>>> import numpy as np
>>> np.set_printoptions(precision=3, suppress=True, linewidth=160)
>>> K = np.loadtxt("w.csv", delimiter=",")
>>> K
array([[-8.244, -3.22 , -3.418, -3.78 ],
       [-9.688, -1.599, -2.112, -1.354],
       [-7.368, -3.879, -3.9  , -1.811],
       [-8.562, -3.614, -2.522, -2.13 ],
       [-0.353,  3.716, -3.767, -0.408],
       [-6.564, -3.349, -2.798, -3.768],
       [ 1.933,  3.545, -3.768,  0.433],
       [-0.826,  4.998, -4.498,  0.682],
       [-6.64 , -1.016, -3.626, -2.184],
       [ 1.355,  5.191, -2.341, -2.59 ],
       [ 1.395,  4.263, -0.968,  0.845]])
>>> C = K[[8, 7]].astype(float)
>>> for _ in range(6):
...     z = np.linalg.norm(K[:, None] - C, axis=-1).argmin(axis=1)
...     C = np.array([K[z == j].mean(axis=0) for j in range(2)])
... 
>>> print(z)
[0 0 0 0 1 0 1 1 0 1 1]
>>> print(np.bincount(z))
[6 5]
>>> C[1] - C[0]
array([ 8.545,  7.122, -0.006,  2.297])
>>> feats = np.load("dump.npy")
>>> feats
array([[-1.,  3.,  0.,  0.,  0.],
       [ 3.,  3.,  3.,  0.,  0.],
       [ 0.,  3.,  3.,  3.,  0.],
       [ 0.,  0.,  3.,  0.,  3.],
       [ 0.,  0.,  0.,  3., -2.]])
>>> # symmetric
>>> x = np.array([1, 1, -3, 1, 2])
>>> target = feats @ x
>>> target
array([ 2., -3., -3., -3., -1.])
>>> np.linalg.solve(feats, target)
array([ 1.,  1., -3.,  1.,  2.])
>>> np.linalg.solve(feats.T, feats[3])
array([0., 0., 0., 1., 0.])
>>> np.linalg.solve(feats, -2 * target)
array([-2., -2.,  6., -2., -4.])
>>> print(np.argsort(-np.linalg.norm(feats, axis=0).round(6), kind="stable")[:3])
[1 2 3]
>>> print(np.round(np.linalg.norm(feats, 2) / np.linalg.norm(feats), 3))
0.745
>>> print(np.linalg.matrix_rank(feats, rtol=0.1))
4
>>> m1 = np.load("layer13.npy")
>>> m1
array([[  1.119,   2.211,  -3.334,   5.765],
       [ -6.078,   0.319,  -0.697,   1.31 ],
       [  1.974,  -1.684,   3.86 ,  -3.898],
       [  2.459,   3.509,   2.166,   3.167],
       [  2.284,  -0.222,  -2.759,  -2.594],
       [  1.57 ,  -1.209,   2.691,  -0.681],
       [ -2.726,  -1.199,  -6.079,  -1.895],
       [ -0.694,  -2.14 , -11.414,   3.764],
       [  1.727,   0.969,   0.865,  -1.649],
       [  0.223,   0.037,  10.291,   3.068],
       [  4.336,  -2.783,   3.319,  -3.172],
       [  2.281,  -1.773,   0.023,   1.505],
       [ -0.323,  -1.405,  -2.758,   5.378],
       [ -3.117,  -0.15 , -13.925,   5.278],
       [  2.249,   2.429,   4.63 ,  -4.037],
       [ -2.529,   0.914,   5.33 ,  -0.162],
       [  1.122,   3.841,  -9.524,   0.185],
       [  2.624,  -2.077,  -1.519,   2.554],
       [  5.719,  -1.207,  -3.212,   2.024],
       [ -2.645,   3.414,  -8.507,   0.247]])
>>> cen = (m1 - m1.mean(axis=0)) / m1.std(axis=0)
>>> cen.std(axis=0)
array([1., 1., 1., 1.])
>>> b = np.linalg.lstsq(np.delete(cen, 1, axis=1), cen[:, 1])[0]
>>> np.abs(b).argmax()
np.int64(0)
>>> b
array([-0.175, -0.028, -0.006])
>>> np.round(1 - np.var(cen[:, 1] - np.delete(cen, 1, axis=1) @ b), 3)
np.float64(0.034)
>>> rng = np.random.default_rng(629165)
>>> W0 = np.eye(4, dtype=int)[rng.permutation(4)]
>>> print(W0)
[[0 0 0 1]
 [1 0 0 0]
 [0 0 1 0]
 [0 1 0 0]]
>>> r0 = np.array([-1, 9])
>>> np.cross(W0[2, :3], W0[3, :3])
array([-1,  0,  0])
>>> np.array([np.convolve(row, r0, "same") for row in W0])
array([[ 0,  0,  0, -1],
       [-1,  9,  0,  0],
       [ 0,  0, -1,  9],
       [ 0, -1,  9,  0]])
>>> W0.sum(axis=1)
array([1, 1, 1, 1])
>>> np.linalg.matrix_power(W0, 100)
array([[0, 0, 0, 1],
       [1, 0, 0, 0],
       [0, 0, 1, 0],
       [0, 1, 0, 0]])
>>> print(np.sort(np.abs(np.linalg.eigvals(W0)))[::-1])
[1. 1. 1. 1.]
>>> np.linalg.matrix_power(W0, 2)
array([[0, 1, 0, 0],
       [0, 0, 0, 1],
       [0, 0, 1, 0],
       [1, 0, 0, 0]])
>>> print(W0 @ np.ones(4))
[1. 1. 1. 1.]
>>> p = np.eye(4)[2]
>>> for _ in range(4):
...     p = p @ W0
...     print(p.round(3))
... 
[0. 0. 1. 0.]
[0. 0. 1. 0.]
[0. 0. 1. 0.]
[0. 0. 1. 0.]
>>> round(np.linalg.det(W0[::-1]), 3)
np.float64(1.0)
>>> np.round(np.poly(W0), 3) + 0
array([ 1., -1.,  0., -1.,  1.])
>>> np.round(np.linalg.eigvals(W0).sum().real, 3)
np.float64(1.0)
>>> round(np.linalg.det(2 * W0), 3), round(float(np.linalg.det(W0)), 3)
(np.float64(16.0), 1.0)
>>> proj = np.triu(np.array([[2, 2, 2, -1], [-1, 1, 0, 0], [1, 1, 0, 2], [1, -2, 0, -1]]), 1) + np.eye(4)
>>> Y = proj @ W0 @ np.linalg.inv(proj)
>>> round(float(np.linalg.det(Y)), 3)
1.0
>>> proj @ W0 - W0 @ proj
array([[ 2., -1.,  2.,  0.],
       [ 0., -2., -2.,  1.],
       [ 0.,  2.,  0., -2.],
       [ 0.,  0.,  0.,  0.]])
>>> E = np.load("out14.npy")
>>> E
array([[ -2,  -4,   1, -10,   1],
       [ -4, -18,   6,  -1,   2],
       [  1,   6,   6,  10, -13],
       [-10,  -1,  10,  -8,   4],
       [  1,   2, -13,   4,  -4]])
>>> round(float(np.linalg.eigvalsh(E).min()), 3)
-26.976
>>> np.all(np.linalg.eigvalsh(E) > 0)
np.False_
>>> w, vecs = np.linalg.eig(E)
>>> print(w)
[ 17.439 -26.976   5.469  -7.108 -14.824]
>>> np.sort(np.linalg.eigvals(np.linalg.inv(E)))
array([-0.141, -0.067, -0.037,  0.057,  0.183])
>>> np.round(E @ vecs[:, 0] - w[0] * vecs[:, 0], 3) + 0
array([0., 0., 0., 0., 0.])
>>> w, vecs = np.linalg.eigvalsh(E)
Traceback (most recent call last):
  File "<python-input-58>", line 1, in <module>
    w, vecs = np.linalg.eigvalsh(E)
    ^^^^^^^
ValueError: too many values to unpack (expected 2)
>>> w, vecs = np.linalg.eigh(E)
>>> print(w)
[-26.976 -14.824  -7.108   5.469  17.439]
>>> print(np.linalg.eigvalsh(E @ E))
[ 29.911  50.521 219.761 304.114 727.693]
>>> vecs @ np.diag(w) @ vecs.T
array([[ -2.,  -4.,   1., -10.,   1.],
       [ -4., -18.,   6.,  -1.,   2.],
       [  1.,   6.,   6.,  10., -13.],
       [-10.,  -1.,  10.,  -8.,   4.],
       [  1.,   2., -13.,   4.,  -4.]])
>>> r0, v = E[2], E[3]
>>> r0 @ r0
np.int64(342)
>>> r0 @ v
np.int64(-88)
>>> p = (r0 @ v) / (r0 @ r0) * r0
>>> print(p)
[-0.257 -1.544 -1.544 -2.573  3.345]
>>> round(float((v - p) @ r0), 3)
-0.0
>>> x = np.array([-3, -1, 0, -2, -3])
>>> target = E @ x
>>> print(target)
[27 26 10 35 -1]
>>> np.round(np.linalg.solve(E.T, E[1]), 3) + 0
array([0., 1., 0., 0., 0.])
>>> print(np.round(np.linalg.solve(E, target + E[:, 0]), 3) + 0)
[-2. -1.  0. -2. -3.]
>>> np.round(np.linalg.solve(E, E[:, 1]), 3) + 0
array([0., 1., 0., 0., 0.])
>>> M = np.loadtxt("x.csv", delimiter=",")
>>> M
array([[-4.,  0., -4.,  3.],
       [ 0., -3.,  0.,  0.],
       [-2.,  0., -1., -4.],
       [ 2.,  0.,  5., -3.]])
>>> np.trace(M)
np.float64(-11.0)
>>> round(float(np.linalg.det(M)), 3)
180.0
>>> M @ M
array([[ 30.,   0.,  35.,  -5.],
       [  0.,   9.,   0.,   0.],
       [  2.,   0., -11.,  10.],
       [-24.,   0., -28.,  -5.]])
>>> assert M == M.T
Traceback (most recent call last):
  File "<python-input-80>", line 1, in <module>
    assert M == M.T
           ^^^^^^^^
ValueError: The truth value of an array with more than one element is ambiguous. Use a.any() or a.all()
>>> round(float(np.abs(np.linalg.eigvals(M)).max()), 3)
5.431
>>> print((M - M.T) / 2)
[[ 0.   0.  -1.   0.5]
 [ 0.   0.   0.   0. ]
 [ 1.   0.   0.  -4.5]
 [-0.5  0.   4.5  0. ]]
>>> np.allclose(M @ M.T, M.T @ M)
False
>>> z = rng.permutation(4)
>>> z
array([0, 1, 2, 3])
>>> Y = M[z][:, z]
>>> np.sort(np.abs(np.linalg.eigvals(Y)))
array([3.   , 3.324, 3.324, 5.431])
>>> np.allclose(Y, M)
True
>>> round(np.linalg.det(Y), 3), np.round(np.linalg.det(M[z]), 3)
(np.float64(180.0), np.float64(180.0))
>>> r0 = np.array([-2, 1, -2, 1])
>>> A = np.outer(rng.normal(size=23), r0) + 0.3 * rng.normal(size=(23, 4))
>>> A
array([[-0.521,  0.339, -1.188,  0.683],
       [-1.662,  0.504, -1.838,  0.557],
       [ 2.779, -0.848,  2.803, -0.841],
       [-3.002,  1.239, -2.304,  1.038],
       [-2.45 ,  1.104, -2.443,  1.393],
       [ 1.343, -0.43 ,  0.961, -0.953],
       [ 4.541, -2.005,  4.221, -2.524],
       [-2.902,  1.799, -1.963,  1.557],
       [-0.455,  0.185, -0.687,  0.462],
       [-1.107,  0.892, -0.812,  0.064],
       [ 1.209, -0.871,  1.465, -0.403],
       [-0.605,  0.246, -0.184,  0.157],
       [ 0.083,  0.182, -0.386, -0.052],
       [ 0.949, -1.066,  2.017, -0.437],
       [ 0.279,  0.033,  0.564, -0.03 ],
       [ 1.098,  0.031,  0.926, -0.269],
       [ 2.85 , -1.113,  3.239, -1.793],
       [-1.244,  0.56 , -1.521,  1.393],
       [-5.354,  2.958, -5.217,  2.57 ],
       [-0.819, -0.085, -0.053,  0.505],
       [ 1.042, -0.595,  1.014, -0.365],
       [-0.054, -0.67 ,  0.454, -0.244],
       [ 1.471, -0.899,  1.286, -0.547]])
>>> d = np.linalg.norm(K[:, None] - K[None], axis=-1)
>>> d[6]
array([12.931, 12.94 , 12.111, 13.02 ,  2.442, 11.761,  0.   ,  3.212, 10.058,  3.771,  2.969])
>>> d[:5, :5]
array([[ 0.   ,  3.508,  2.305,  1.945, 11.039],
       [ 3.508,  0.   ,  3.74 ,  2.469, 10.91 ],
       [ 2.305,  3.74 ,  0.   ,  1.87 , 10.435],
       [ 1.945,  2.469,  1.87 ,  0.   , 11.209],
       [11.039, 10.91 , 10.435, 11.209,  0.   ]])
>>> (d + 1e9 * np.eye(11)).round(6).argmin(axis=1)
array([5, 3, 3, 2, 7, 0, 4, 4, 5, 4, 6])
>>> np.linalg.norm(K, axis=1)
array([10.213, 10.134,  9.371,  9.862,  5.319,  8.737,  5.54 ,  6.809,  7.94 ,  6.401,  4.666])
>>> np.linalg.norm(K - K.mean(axis=0), axis=1)
array([6.114, 6.161, 5.589, 6.205, 5.023, 5.164, 6.953, 6.089, 3.192, 7.243, 7.271])
